% python3 -q
>>> import numpy as np
>>> np.set_printoptions(precision=2, suppress=True, linewidth=200, sign=" ")
>>> X = np.load("block0.npy")
>>> X
array([[ 4, -6, -4,  6],
       [-6, 18,  6, -9],
       [-4,  6,  4, -6],
       [ 6, -9, -6,  9]])
>>> vals, evecs = np.linalg.eigh(X)
>>> np.round(evecs.T @ X @ evecs, 2) + 0
array([[  0.  ,   0.  ,   0.  ,   0.  ],
       [  0.  ,   0.  ,   0.  ,   0.  ],
       [  0.  ,   0.  ,   5.12,   0.  ],
       [  0.  ,   0.  ,   0.  ,  29.88]])
>>> np.linalg.eigvalsh(X + -1 * np.eye(4))
array([-1.  , -1.  ,  4.12, 28.88])
>>> np.abs(evecs[:, -1])
array([ 0.34,  0.72,  0.34,  0.5 ])
>>> vals.round(2) + 0
array([  0.  ,   0.  ,   5.12,  29.88])
>>> round(float(vals.sum()), 2), np.trace(X)
(35.0, np.int64(35))
>>> r = np.linalg.matrix_rank(X)
>>> r
np.int64(2)
>>> N = np.linalg.svd(X)[2][r:].T
>>> print([int(np.linalg.matrix_rank(X[:i])) for i in range(1, len(X) + 1)])
[1, 2, 2, 2]
>>> print(N.shape)
(4, 2)
>>> np.round(N @ N.T, 2) + 0
array([[ 0.76,  0.  ,  0.24, -0.35],
       [ 0.  ,  0.  ,  0.  ,  0.  ],
       [ 0.24,  0.  ,  0.76,  0.35],
       [-0.35,  0.  ,  0.35,  0.47]])
>>> np.round(X @ N, 2) + 0
array([[ 0.,  0.],
       [ 0.,  0.],
       [ 0.,  0.],
       [ 0.,  0.]])
>>> u, v = X[3], X[1]
>>> u @ u
np.int64(234)
>>> pr = (u @ v) / (u @ u) * u
>>> np.linalg.matrix_rank(np.outer(u, v))
np.int64(1)
>>> print(pr)
[ -8.08  12.12   8.08 -12.12]
>>> feats = np.loadtxt("arr.csv", delimiter=",")
>>> print(feats)
[[-1.4  0.   0.1  0.8  1.   1.6]
 [-0.6 -0.5 -0.6 -1.3 -1.3  0. ]
 [ 1.9 -0.1 -0.5  0.1  1.4  1.1]
 [-1.4 -2.   1.5  0.2  1.8  1.1]
 [ 0.7 -1.7 -1.7  0.2 -0.3 -0.2]
 [ 0.3 -0.7  1.9 -1.5  0.7  0.7]
 [-0.7 -1.   0.9 -0.1 -0.8  0.8]
 [-0.6  0.  -0.1 -1.4  0.7 -1.4]
 [ 0.4 -0.2  1.1 -0.2 -1.5  1.2]
 [ 0.4  0.3 -0.3 -0.4 -0.6 -0.9]
 [-4.   6.  -2.  -7.5 -6.5  0.5]
 [-0.4 -0.8  0.9 -1.4  1.7 -0.1]
 [ 0.2  1.4 -0.8  0.5  0.3  0.2]
 [-0.3  0.2  1.   2.4  1.4  0.1]
 [-0.4  0.1  0.   0.6  0.7 -1.3]
 [ 0.9  1.1  0.6  0.1  0.5 -0.6]
 [ 0.1 -1.6 -0.2  0.9 -0.2 -0.4]
 [-0.9 -1.3  0.2 -0.6 -0.5  1.4]
 [-0.3  1.4 -0.6  0.8 -0.5 -2. ]
 [ 1.1  1.3  0.2  0.8  0.7  0.8]
 [ 0.8 -1.8  0.2 -0.2 -1.   1.5]
 [ 0.5  0.9 -1.6 -0.4  0.3  0.5]]
>>> cov = np.cov(feats, rowvar=False)
>>> np.linalg.eigvalsh(cov)[::-1]
array([ 8.1 ,  1.69,  0.97,  0.81,  0.64,  0.45])
>>> feats.std(axis=0)
array([ 1.15,  1.66,  0.99,  1.8 ,  1.68,  0.98])
>>> np.median(feats, axis=0)
array([-0.1 , -0.05,  0.05,  0.  ,  0.3 ,  0.35])
>>> O, _ = np.linalg.qr(np.array([[0.6, 1.1, 0.5, 0.9, -1.7],
...     [-0.4, -1.5, 1.1, -1.4, 1.5],
...     [0.2, 1.7, -0.1, -0.4, -0.4],
...     [-1.2, 0.3, -0.2, -0.2, -1.2],
...     [-0.9, -1.3, -0.9, -0.6, -0.9],
...     [0.7, 1.8, 0.0, 1.7, -0.5],
...     [-2.0, 2.4, -0.3, 0.3, 1.0]]))
>>> F = O @ O.T
>>> F
array([[ 0.71,  0.03,  0.04,  0.34, -0.15,  0.21, -0.15],
       [ 0.03,  0.79, -0.11,  0.05, -0.25, -0.3 ,  0.02],
       [ 0.04, -0.11,  0.94, -0.01, -0.11, -0.17,  0.02],
       [ 0.34,  0.05, -0.01,  0.57,  0.28, -0.12,  0.18],
       [-0.15, -0.25, -0.11,  0.28,  0.59, -0.24, -0.08],
       [ 0.21, -0.3 , -0.17, -0.12, -0.24,  0.48,  0.11],
       [-0.15,  0.02,  0.02,  0.18, -0.08,  0.11,  0.92]])
>>> Ac = (feats - feats.mean(axis=0)) / feats.std(axis=0)
>>> Ac.std(axis=0)
array([ 1.,  1.,  1.,  1.,  1.,  1.])
>>> b = np.linalg.lstsq(np.delete(Ac, 0, axis=1), Ac[:, 0])[0]
>>> b
array([-0.12, -0.21,  0.45,  0.26,  0.04])
>>> x = np.array([4, -5, -1, 5, 5, 5, -4])
>>> h = np.maximum(F @ x, 0)
>>> np.maximum(F @ x, 0) - np.maximum(-F @ x, 0)
array([ 5.22, -6.26, -1.74,  4.05,  4.21,  2.64, -3.36])
>>> F * (h > 1e-9)[:, None]
array([[ 0.71,  0.03,  0.04,  0.34, -0.15,  0.21, -0.15],
       [ 0.  ,  0.  , -0.  ,  0.  , -0.  , -0.  ,  0.  ],
       [ 0.  , -0.  ,  0.  , -0.  , -0.  , -0.  ,  0.  ],
       [ 0.34,  0.05, -0.01,  0.57,  0.28, -0.12,  0.18],
       [-0.15, -0.25, -0.11,  0.28,  0.59, -0.24, -0.08],
       [ 0.21, -0.3 , -0.17, -0.12, -0.24,  0.48,  0.11],
       [-0.  ,  0.  ,  0.  ,  0.  , -0.  ,  0.  ,  0.  ]])
>>> np.maximum(F @ (3 * x), 0)
array([ 15.65,   0.  ,   0.  ,  12.16,  12.63,   7.92,   0.  ])
>>> data = np.loadtxt("run11.csv", delimiter=",")
>>> data
array([[ 2.,  5., -2.,  2.,  2., -1.,  5.],
       [ 2.,  5., -2.,  2.,  2., -1.,  5.]])
>>> # looks like rank 1
>>> idx = feats[:, 4] > np.median(feats[:, 4])
>>> u = feats[idx].mean(axis=0) - feats[~idx].mean(axis=0)
>>> np.argsort(-np.abs(u).round(6), kind="stable")
array([ 4,  2,  3,  0,  1,  5])
>>> idx.astype(int)
array([ 1,  0,  1,  1,  0,  1,  0,  1,  0,  0,  0,  1,  0,  1,  1,  1,  0,  0,  0,  1,  0,  0])
>>> np.round((((feats - feats.mean(axis=0)) @ u > 0) == idx).mean(), 2)
np.float64(0.91)
>>> ((feats - feats.mean(axis=0)) @ u > 0).astype(int)
array([ 1,  0,  1,  1,  0,  1,  0,  1,  0,  0,  0,  1,  1,  1,  1,  1,  1,  0,  0,  1,  0,  0])
>>> left, sigma, vt = np.linalg.svd(data)
>>> evecs = vt[:(sigma > 1e-8).sum()]
>>> rng = np.random.default_rng(57)
>>> x = data[0] + -1 * data[1] + rng.integers(2) * np.eye(7)[5]
>>> x
array([ 0.,  0.,  0.,  0.,  0.,  0.,  0.])
>>> np.linalg.matrix_rank(np.vstack([data, x]))
np.int64(1)
>>> print(np.diag(evecs.T @ evecs))
[ 0.06  0.37  0.06  0.06  0.06  0.01  0.37]
>>> u, v = data[1], data[0]
>>> u @ u
np.float64(67.0)
>>> u @ v
np.float64(67.0)
>>> pr = (u @ v) / (u @ u) * u
>>> v - pr
array([ 0.,  0.,  0.,  0.,  0.,  0.,  0.])
>>> np.outer(u, v)
array([[  4.,  10.,  -4.,   4.,   4.,  -2.,  10.],
       [ 10.,  25., -10.,  10.,  10.,  -5.,  25.],
       [ -4., -10.,   4.,  -4.,  -4.,   2., -10.],
       [  4.,  10.,  -4.,   4.,   4.,  -2.,  10.],
       [  4.,  10.,  -4.,   4.,   4.,  -2.,  10.],
       [ -2.,  -5.,   2.,  -2.,  -2.,   1.,  -5.],
       [ 10.,  25., -10.,  10.,  10.,  -5.,  25.]])
>>> np.round(np.linalg.norm(u + v) ** 2 + np.linalg.norm(u - v) ** 2, 2)
np.float64(268.0)
>>> J = np.load("x.npy")
>>> J
array([[ -2,  -2,  -2,  -2,  -2,  -2,  -2],
       [ -2,  -4,  -4,  -4,  -4,  -4,  -4],
       [ -2,  -4,  -6,  -6,  -6,  -6,  -6],
       [ -2,  -4,  -6,  -8,  -8,  -8,  -8],
       [ -2,  -4,  -6,  -8, -10, -10, -10],
       [ -2,  -4,  -6,  -8, -10, -12, -12],
       [ -2,  -4,  -6,  -8, -10, -12, -14]])
>>> cov = J.T @ J
>>> cov
array([[  28,   52,   72,   88,  100,  108,  112],
       [  52,  100,  140,  172,  196,  212,  220],
       [  72,  140,  200,  248,  284,  308,  320],
       [  88,  172,  248,  312,  360,  392,  408],
       [ 100,  196,  284,  360,  420,  460,  480],
       [ 108,  212,  308,  392,  460,  508,  532],
       [ 112,  220,  320,  408,  480,  532,  560]])
>>> np.linalg.svd(J, compute_uv=False) ** 2
array([ 2094.12,    27.42,     4.  ,     1.25,     0.58,     0.36,     0.27])
>>> blk = np.stack([J, 3 * J, J[::-1]])
>>> (blk @ J.T).shape
(3, 7, 7)
>>> print(np.linalg.norm(blk, axis=(1, 2)))
[  46.13  138.39   46.13]
>>> print(np.einsum("bij,cij->bc", blk, blk))
[[  2128   6384   1528]
 [  6384  19152   4584]
 [  1528   4584   2128]]
>>> blk.shape
(3, 7, 7)
>>> arr = np.array([[0, 0, 3, 2, 0, 2, 2],
...     [2, 0, 0, 3, 2, 0, 2],
...     [2, 2, 0, 0, 3, 2, 0],
...     [0, 2, 2, 0, 0, 3, 2],
...     [2, 0, 2, 2, 0, 0, 3],
...     [3, 2, 0, 2, 2, 0, 0],
...     [0, 3, 2, 0, 2, 2, 0]])
>>> arr.inv()
Traceback (most recent call last):
  File "<python-input-74>", line 1, in <module>
    arr.inv()
    ^^^^^^^
AttributeError: 'numpy.ndarray' object has no attribute 'inv'
>>> print(round(float(np.abs(np.linalg.eigvals(arr)).max()), 2))
9.0
>>> print(arr @ arr)
[[ 12  20   8   4  17  16   4]
 [  4  12  20   8   4  17  16]
 [ 16   4  12  20   8   4  17]
 [ 17  16   4  12  20   8   4]
 [  4  17  16   4  12  20   8]
 [  8   4  17  16   4  12  20]
 [ 20   8   4  17  16   4  12]]
>>> assert arr == arr.T
Traceback (most recent call last):
  File "<python-input-77>", line 1, in <module>
    assert arr == arr.T
           ^^^^^^^^^^^^
ValueError: The truth value of an array with more than one element is ambiguous. Use a.any() or a.all()
>>> print(np.sort(np.abs(np.linalg.eigvals(arr))))
[ 0.92  0.92  1.69  1.69  5.41  5.41  9.  ]
>>> print((arr - arr.T) / 2)
[[ 0.  -1.   0.5  1.  -1.  -0.5  1. ]
 [ 1.   0.  -1.   0.5  1.  -1.  -0.5]
 [-0.5  1.   0.  -1.   0.5  1.  -1. ]
 [-1.  -0.5  1.   0.  -1.   0.5  1. ]
 [ 1.  -1.  -0.5  1.   0.  -1.   0.5]
 [ 0.5  1.  -1.  -0.5  1.   0.  -1. ]
 [-1.   0.5  1.  -1.  -0.5  1.   0. ]]
>>> np.allclose(arr @ arr.T, arr.T @ arr)
True
